$ python3 -q
>>> import numpy as np
>>> import numpy.linalg as la
>>> np.set_printoptions(suppress=True, linewidth=120)
>>> data = np.array([[27, 32, -7, -5, 15],
...     [32, 50, 14, 10, 11],
...     [-7, 14, 43, 31, -17],
...     [-5, 10, 31, 29, -26],
...     [15, 11, -17, -26, 41]])
>>> # equal to its transpose
>>> Uu, sig, vt = la.svd(data)
>>> np.argmax(sig[:-1] / (sig[1:] + 1e-6)) + 1
np.int64(3)
>>> Y = Uu[:, :3] @ np.diag(sig[:3]) @ vt[:3]
>>> np.round(la.norm(data - Y, 2), 3), round(float(sig[3]), 3)
(np.float64(0.0), 0.0)
>>> la.matrix_rank(Y)
np.int64(3)
>>> np.round(la.norm(data - Y) / la.norm(data), 3)
np.float64(0.0)
>>> Y.round(3)
array([[ 27.,  32.,  -7.,  -5.,  15.],
       [ 32.,  50.,  14.,  10.,  11.],
       [ -7.,  14.,  43.,  31., -17.],
       [ -5.,  10.,  31.,  29., -26.],
       [ 15.,  11., -17., -26.,  41.]])
>>> np.round(np.sort(np.abs(la.eigvals(Y))), 3) + 0
array([ 0.   ,  0.   , 19.891, 79.234, 90.876])
>>> np.allclose(Y, Y.T)
True
>>> np.round((Y + Y.T) / 2, 3)
array([[ 27.,  32.,  -7.,  -5.,  15.],
       [ 32.,  50.,  14.,  10.,  11.],
       [ -7.,  14.,  43.,  31., -17.],
       [ -5.,  10.,  31.,  29., -26.],
       [ 15.,  11., -17., -26.,  41.]])
>>> round(float(np.abs(la.eigvals(Y)).max()), 3)
90.876
>>> round(float(la.det(Y)), 3)
-0.0
>>> np.round(Y @ Y, 3)
array([[ 2052.,  2481.,  -452.,  -567.,  1621.],
       [ 2481.,  3941.,  1201.,   778.,   983.],
       [ -452.,  1201.,  3344.,  2849., -2185.],
       [ -567.,   778.,  2849.,  2603., -2312.],
       [ 1621.,   983., -2185., -2312.,  2992.]])
>>> np.round(np.trace(Y), 3)
np.float64(190.0)
>>> Y = np.array([[2, 5], [0, 2], [1, 2]])
>>> M = np.tile(Y, (2, 3))
>>> M
array([[2, 5, 2, 5, 2, 5],
       [0, 2, 0, 2, 0, 2],
       [1, 2, 1, 2, 1, 2],
       [2, 5, 2, 5, 2, 5],
       [0, 2, 0, 2, 0, 2],
       [1, 2, 1, 2, 1, 2]])
>>> np.unique(M.round(6), axis=0).shape
(3, 6)
>>> np.allclose(M[:-1].T @ la.lstsq(M[:-1].T, M[-1])[0], M[-1])
True
>>> Y = M / np.sqrt((M ** 2).mean(axis=1, keepdims=True))
>>> Y[3].round(3)
array([0.525, 1.313, 0.525, 1.313, 0.525, 1.313])
>>> np.round(la.norm(Y, axis=1), 3)
array([2.449, 2.449, 2.449, 2.449, 2.449, 2.449])
>>> rng = np.random.default_rng(2022)
>>> labels = rng.permutation(6)
>>> labels
array([0, 4, 3, 5, 2, 1])
>>> Y = M[labels][:, labels]
>>> np.allclose(Y, M)
False
>>> np.round(np.sort(np.abs(la.eigvals(Y))), 3) + 0
array([ 0.,  0.,  0.,  0.,  0., 12.])
>>> np.trace(Y)
np.int64(12)
>>> [round(float(x), 3) for x in la.svd(M, compute_uv=False)[:3]]
[14.988, 1.835, 0.0]
>>> la.cond(M) > 100
np.True_
>>> Y = np.array([[2, 0, 2], [0, -2, 0], [-3, 3, 2]])
>>> A = Y - Y.T
>>> A
array([[ 0,  0,  5],
       [ 0,  0, -3],
       [-5,  3,  0]])
>>> rk = la.matrix_rank(A)
>>> rk
np.int64(2)
>>> N = la.svd(A)[2][rk:].T
>>> np.round(N @ N.T, 3)
array([[0.265, 0.441, 0.   ],
       [0.441, 0.735, 0.   ],
       [0.   , 0.   , 0.   ]])
>>> [int(la.matrix_rank(A[:, :j + 1])) for j in range(3)]
[1, 1, 2]
>>> [int(la.matrix_rank(A[:i])) for i in range(1, len(A) + 1)]
[1, 1, 2]
>>> N.shape
(3, 1)
>>> A @ N
array([[0.],
       [0.],
       [0.]])
>>> [int(la.matrix_rank(np.delete(A, i, axis=0))) for i in range(3)]
[2, 2, 1]
>>> np.allclose(A @ N, 0)
True
>>> x = np.array([2, 2, 3])
>>> np.round(la.eigvals(A).real, 3) + 0
array([0., 0., 0.])
>>> x @ A @ x
np.int64(0)
>>> Q = la.solve(np.eye(3) - A, np.eye(3) + A)
>>> np.round(la.det(Q), 3)
np.float64(1.0)
>>> proj = np.triu(np.array([[4, 4, 2], [4, 5, 5], [1, 2, 4]]), 1) + np.eye(3)
>>> Y = proj @ A @ la.inv(proj)
>>> proj @ A - A @ proj
array([[-10.,   6., -12.],
       [-25.,  15.,   0.],
       [  0.,  20.,  -5.]])
>>> np.round(np.poly(Y), 3) + 0
array([ 1.,  0., 34.,  0.])
>>> np.trace(Y), np.trace(A)
(np.float64(0.0), np.int64(0))
>>> Uu, sig, vt = la.svd(A)
>>> sig.round(3)
array([5.831, 5.831, 0.   ])
>>> Y = Uu[:, :2] @ np.diag(sig[:2]) @ vt[:2]
>>> Y
array([[ 0.,  0.,  5.],
       [ 0.,  0., -3.],
       [-5.,  3.,  0.]])
>>> np.abs(A - Y).max()
np.float64(0.0)
>>> la.matrix_rank(Y)
np.int64(2)
>>> E = np.load("case3.npy")
>>> E
array([[-1, -6,  0],
       [13,  8, 14],
       [ 7,  2,  8],
       [ 4, -1,  5]])
>>> # null space of dimension 1
>>> rk = la.matrix_rank(E)
>>> rk
np.int64(2)
>>> N = la.svd(E)[2][rk:].T
>>> np.round(N @ N.T, 3)
array([[ 0.581, -0.097, -0.484],
       [-0.097,  0.016,  0.081],
       [-0.484,  0.081,  0.403]])
>>> np.abs(np.diag(la.qr(E)[1])) > 1e-9
array([ True,  True, False])
>>> np.unique(E.round(6), axis=0).shape
(4, 3)
>>> np.allclose(E[:-1].T @ la.lstsq(E[:-1].T, E[-1])[0], E[-1])
True
>>> la.cond(E) > 100
np.True_
>>> round(la.norm(E, 2) / la.norm(E), 3)
np.float64(0.964)
>>> np.argsort(-la.norm(E, axis=0).round(6), kind="stable")[:3]
array([2, 0, 1])
>>> la.matrix_rank(E, rtol=0.1)
np.int64(2)
>>> [round(float(x), 3) for x in la.svd(E, compute_uv=False)[:3]]
[24.107, 6.622, 0.0]
>>> np.round(la.norm(E, axis=0), 3)
array([15.33 , 10.247, 16.882])
>>> round(la.norm(E[0] - E[3]), 3)
np.float64(8.66)
>>> round(la.norm(E, 1), 3), round(la.norm(E, np.inf), 3)
(np.float64(27.0), np.float64(35.0))
>>> np.round(la.norm(E, "nuc"), 3)
np.float64(30.729)
>>> np.round(la.norm(E, axis=1), 3)
array([ 6.083, 20.712, 10.817,  6.481])
>>> t3 = np.stack([E, -1 * E, E[::-1]])
>>> la.matrix_rank(t3.reshape(3, -1))
np.int64(2)
>>> t3.sum(axis=0)
array([[ 4, -1,  5],
       [ 7,  2,  8],
       [13,  8, 14],
       [-1, -6,  0]])
>>> np.round(la.norm(t3, axis=(1, 2)), 3)
array([25., 25., 25.])
>>> F = np.load("mat.npy")
>>> F
array([[-2,  2,  0, -1],
       [ 2,  2, -2,  0],
       [ 1,  5,  0, -1],
       [ 0,  0,  0,  0],
       [ 2,  2, -2,  0],
       [-2,  3, -2, -3],
       [ 0,  0,  0,  0],
       [ 2,  3, -4, -2],
       [-2,  2,  0, -1],
       [ 2,  2, -2,  0],
       [ 1,  1,  2,  0],
       [ 2,  2, -2,  0],
       [ 2,  2, -2,  0],
       [ 0,  0,  0,  0],
       [-2,  2,  0, -1],
       [ 3,  3,  0,  0],
       [-2,  2,  0, -1],
       [ 0,  0,  0,  0],
       [-2,  2,  0, -1],
       [ 2,  2, -2,  0],
       [ 2,  2, -2,  0],
       [ 0,  0,  0,  0],
       [ 0,  1, -2, -2]])
>>> labels = F[:, 1] > np.median(F[:, 1])
>>> r0 = F[labels].mean(axis=0) - F[~labels].mean(axis=0)
>>> ((F - F.mean(axis=0)) @ r0 > 0).astype(int)
array([0, 1, 1, 0, 1, 1, 0, 1, 0, 1, 0, 1, 1, 0, 0, 1, 0, 0, 0, 1, 1, 0, 1])
>>> x = np.array([1, 1, 1, -2])
>>> F * x
array([[-2,  2,  0,  2],
       [ 2,  2, -2,  0],
       [ 1,  5,  0,  2],
       [ 0,  0,  0,  0],
       [ 2,  2, -2,  0],
       [-2,  3, -2,  6],
       [ 0,  0,  0,  0],
       [ 2,  3, -4,  4],
       [-2,  2,  0,  2],
       [ 2,  2, -2,  0],
       [ 1,  1,  2,  0],
       [ 2,  2, -2,  0],
       [ 2,  2, -2,  0],
       [ 0,  0,  0,  0],
       [-2,  2,  0,  2],
       [ 3,  3,  0,  0],
       [-2,  2,  0,  2],
       [ 0,  0,  0,  0],
       [-2,  2,  0,  2],
       [ 2,  2, -2,  0],
       [ 2,  2, -2,  0],
       [ 0,  0,  0,  0],
       [ 0,  1, -2,  4]])
>>> x @ F
Traceback (most recent call last):
  File "<python-input-96>", line 1, in <module>
    x @ F
    ~~^~~
ValueError: matmul: Input operand 1 has a mismatch in its core dimension 0, with gufunc signature (n?,k),(k,m?)->(n?,m?) (size 23 is different from 4)
>>> F @ np.eye(4)[2]
array([ 0., -2.,  0.,  0., -2., -2.,  0., -4.,  0., -2.,  2., -2., -2.,  0.,  0.,  0.,  0.,  0.,  0., -2., -2.,  0.,
       -2.])
>>> F @ (2 * x)
array([ 4,  4, 16,  0,  4, 10,  0, 10,  4,  4,  8,  4,  4,  0,  4, 12,  4,  0,  4,  4,  4,  0,  6])
>>> np.sign((F @ x).round(6))
array([1, 1, 1, 0, 1, 1, 0, 1, 1, 1, 1, 1, 1, 0, 1, 1, 1, 0, 1, 1, 1, 0, 1])
>>> F @ x
array([2, 2, 8, 0, 2, 5, 0, 5, 2, 2, 4, 2, 2, 0, 2, 6, 2, 0, 2, 2, 2, 0, 3])
>>> (F * x).sum(axis=1)
array([2, 2, 8, 0, 2, 5, 0, 5, 2, 2, 4, 2, 2, 0, 2, 6, 2, 0, 2, 2, 2, 0, 3])
>>> Xc = (F - F.mean(axis=0)) / F.std(axis=0)
>>> np.argwhere(np.abs(Xc) > 2)
array([[ 2,  1],
       [ 5,  3],
       [ 7,  2],
       [10,  2]])
>>> coef = la.lstsq(np.delete(Xc, 3, axis=1), Xc[:, 3])[0]
>>> round(float(1 - np.var(Xc[:, 3] - np.delete(Xc, 3, axis=1) @ coef)), 3)
0.708
>>> np.abs(coef).argmax()
np.int64(0)
>>> coef.round(3)
array([ 0.801, -0.385,  0.509])
>>> mat = np.load("a.npy")
>>> mat
array([[ 0.974, -0.974,  2.022, -0.047],
       [ 0.983, -1.003,  1.96 , -0.062],
       [ 1.061, -0.977,  2.052, -0.044],
       [ 0.929, -0.86 ,  2.017,  0.028],
       [ 0.968, -0.975,  1.988, -0.069],
       [ 1.069, -1.023,  2.014,  0.035],
       [ 1.084, -0.896,  1.99 , -0.039],
       [-2.003,  0.978,  3.007,  1.086],
       [-1.996,  0.931,  3.021,  1.004],
       [-2.056,  1.065,  2.979,  0.967],
       [-2.026,  1.003,  3.025,  1.015],
       [-1.976,  0.939,  2.964,  0.99 ],
       [-1.925,  0.958,  2.942,  1.039],
       [-2.032,  1.019,  3.056,  1.009],
       [-0.936,  1.871, -1.954,  3.066],
       [-1.01 ,  2.001, -2.125,  3.01 ],
       [-1.072,  1.982, -2.082,  3.   ],
       [-0.962,  1.934, -1.902,  3.043],
       [-0.974,  2.098, -2.017,  2.924],
       [-0.995,  2.009, -1.955,  3.06 ],
       [-1.049,  1.986, -2.017,  2.926]])
>>> Xc = (mat - mat.mean(axis=0)) / mat.std(axis=0)
>>> np.round(Xc.std(axis=0), 3)
array([1., 1., 1., 1.])
>>> coef = la.lstsq(np.delete(Xc, 1, axis=1), Xc[:, 1])[0]
>>> coef.round(3)
array([-0.698, -0.485,  0.161])
>>> round(float(1 - np.var(Xc[:, 1] - np.delete(Xc, 1, axis=1) @ coef)), 3)
0.998
>>> np.abs(coef).argmax()
np.int64(0)
>>> K = np.load("out19.npy")
>>> K
array([[-2.,  1.],
       [ 0., -2.]])
>>> t3 = np.stack([K, 5 * K, K[::-1]])
>>> t3.sum(axis=0)
array([[-12.,   4.],
       [ -2., -11.]])
>>> np.round(la.norm(t3, axis=(1, 2)), 3)
array([ 3., 15.,  3.])
>>> (t3 @ K.T).shape
(3, 2, 2)
>>> np.einsum("bij,cij->bc", t3, t3)
array([[  9.,  45.,  -4.],
       [ 45., 225., -20.],
       [ -4., -20.,   9.]])
>>> Y = np.array([[0, 2, 1], [2, 3, 3]])
>>> Y.T @ K.T
array([[ 2., -4.],
       [-1., -6.],
       [ 1., -6.]])
>>> la.matrix_rank(K @ Y)
np.int64(2)
>>> la.matrix_rank(np.vstack([K, Y.T]))
np.int64(2)
>>> np.einsum("ij->j", K)
array([-2., -1.])
>>> K.reshape(2, -1)
array([[-2.,  1.],
       [ 0., -2.]])
>>> K.reshape(2, 3)
Traceback (most recent call last):
  File "<python-input-129>", line 1, in <module>
    K.reshape(2, 3)
    ~~~~~~~~~^^^^^^
ValueError: cannot reshape array of size 4 into shape (2,3)
>>> t3 = K.reshape(2, 2, -1)
>>> np.einsum("ihd,ihd->ih", t3, t3)
array([[4., 1.],
       [0., 4.]])
>>> m1 = 0.2 ** np.abs(np.subtract.outer(np.arange(4), np.arange(4)))
>>> m1.round(3)
array([[1.   , 0.2  , 0.04 , 0.008],
       [0.2  , 1.   , 0.2  , 0.04 ],
       [0.04 , 0.2  , 1.   , 0.2  ],
       [0.008, 0.04 , 0.2  , 1.   ]])
>>> x = np.array([-2, -3, -9, 9])
>>> rhs = m1 @ x
>>> coef, lr = np.zeros(4), 1 / la.norm(m1, 2) ** 2
>>> for i in range(12):
...     coef -= lr * m1.T @ (m1 @ coef - rhs)
...     if i % 2 == 0: print(i, round(la.norm(m1 @ coef - rhs), 3))
... 
0 6.31
2 2.714
4 1.281
6 0.634
8 0.324
10 0.169
>>> np.round(la.cond(m1), 3)
np.float64(1.921)
>>> coef.round(3)
array([-1.956, -3.094, -8.886,  8.926])
>>> r0 = np.array([0, 1, -2])
>>> np.round(np.correlate(m1[0], m1[2], "full"), 3) + 0
array([0.2  , 1.04 , 0.408, 0.122, 0.024, 0.003, 0.   ])
>>> np.round(np.array([np.convolve(row, r0, "same") for row in m1]), 3)
array([[ 1.   , -1.8  , -0.36 , -0.072],
       [ 0.2  ,  0.6  , -1.8  , -0.36 ],
       [ 0.04 ,  0.12 ,  0.6  , -1.8  ],
       [ 0.008,  0.024,  0.12 ,  0.6  ]])
>>> np.polyval(r0, m1[0])
array([-1.   , -1.8  , -1.96 , -1.992])
>>> L = la.cholesky(m1)
>>> la.eigvalsh(m1).min() > 0
np.True_
>>> np.round(m1 / np.sqrt(np.outer(np.diag(m1), np.diag(m1))), 3)
array([[1.   , 0.2  , 0.04 , 0.008],
       [0.2  , 1.   , 0.2  , 0.04 ],
       [0.04 , 0.2  , 1.   , 0.2  ],
       [0.008, 0.04 , 0.2  , 1.   ]])
>>> Uu, sig, vt = la.svd(m1, full_matrices=False)
>>> np.round(vt @ vt.T, 3) + 0
array([[1., 0., 0., 0.],
       [0., 1., 0., 0.],
       [0., 0., 1., 0.],
       [0., 0., 0., 1.]])
>>> np.abs(Uu[:, 0]).round(6).argmax()
np.int64(1)
>>> (sig > 1e-8).sum()
np.int64(4)
>>> np.round(sig / sig[0], 3)
array([1.   , 0.795, 0.621, 0.521])
>>> np.round(np.sqrt((sig ** 2).sum()), 3), round(la.norm(m1), 3)
(np.float64(2.061), np.float64(2.061))
>>> np.allclose(Uu * sig @ vt, m1)
True
